$ ipython --no-banner

In [1]: import numpy as np

In [2]: np.set_printoptions(suppress=True, linewidth=160)

In [3]: rng = np.random.default_rng(191)

In [4]: theta = rng.uniform(0, 2 * np.pi, 16)

In [5]: O, _ = np.linalg.qr(np.array([[0.2, 0.2],
   ...:     [-0.7, 1.9],
   ...:     [0.5, 0.1],
   ...:     [-0.1, 0.3],
   ...:     [1.9, -0.3],
   ...:     [0.6, 0.4],
   ...:     [1.1, -0.3],
   ...:     [-0.5, 0.6]]))

In [6]: arr = 20 * np.c_[np.cos(theta), np.sin(theta)] @ O.T

In [7]: print(arr.round(3))
[[ -1.093   8.488  -3.449   1.264 -14.327  -3.637  -8.521   4.705]
 [  2.309  18.135   1.74    2.879  -0.246   4.911  -1.416   5.319]
 [ -2.978  -5.712  -4.962  -0.993 -14.636  -7.692  -7.69    0.618]
 [ -0.391 -14.743   1.501  -2.283   9.917   0.066   6.524  -5.839]
 [  2.889   4.638   4.954   0.825  14.967   7.533   7.949  -0.983]
 [  3.242  13.789   4.237   2.246   9.528   7.792   4.295   2.53 ]
 [ -2.34  -18.123  -1.802  -2.878   0.034  -4.996   1.298  -5.282]
 [  2.657  17.762   2.478   2.835   2.341   5.888   0.04    4.807]
 [ -3.163  -8.584  -4.885  -1.442 -13.421  -7.978  -6.815  -0.407]
 [  2.614   1.815   4.847   0.38   15.553   6.997   8.472  -1.896]
 [  2.633   1.998   4.858   0.409  15.527   7.037   8.445  -1.839]
 [  2.438  18.061   2.004   2.872   0.659   5.269  -0.91    5.156]
 [  3.007   6.093   4.96    1.053  14.503   7.742   7.589  -0.487]
 [ -1.25    7.651  -3.628   1.129 -14.645  -4.001  -8.638   4.511]
 [  3.18   14.994   3.93    2.429   8.103   7.53    3.422   3.103]
 [  3.258  11.368   4.642   1.874  11.684   8.023   5.658   1.489]]

In [8]: # rank 2

In [9]: gram = np.cov(arr, rowvar=False)

In [10]: print(gram.shape)
(8, 8)

In [11]: U, sig = np.linalg.svd(arr)
---------------------------------------------------------------------------
ValueError                                Traceback (most recent call last)
Cell In[11], line 1
----> 1 U, sig = np.linalg.svd(arr)

ValueError: too many values to unpack (expected 2)

In [12]: U, sig, VT = np.linalg.svd(arr, full_matrices=False)

In [13]: print(U.shape, sig.shape, VT.shape)
(16, 8) (8,) (8, 8)

In [14]: print(np.abs(U[:, 0]).round(6).argmax())
15

In [15]: print(np.sqrt((sig ** 2).sum()), round(float(np.linalg.norm(arr)), 3))
80.0 80.0

In [16]: print(np.round(U.T @ arr @ VT.T, 3) + 0)
[[63.953  0.     0.     0.     0.     0.     0.     0.   ]
 [ 0.    48.063  0.     0.     0.     0.     0.     0.   ]
 [ 0.     0.     0.     0.     0.     0.     0.     0.   ]
 [ 0.     0.     0.     0.     0.     0.     0.     0.   ]
 [ 0.     0.     0.     0.     0.     0.     0.     0.   ]
 [ 0.     0.     0.     0.     0.     0.     0.     0.   ]
 [ 0.     0.     0.     0.     0.     0.     0.     0.   ]
 [ 0.     0.     0.     0.     0.     0.     0.     0.   ]]

In [17]: print((sig > 1e-8).sum())
2
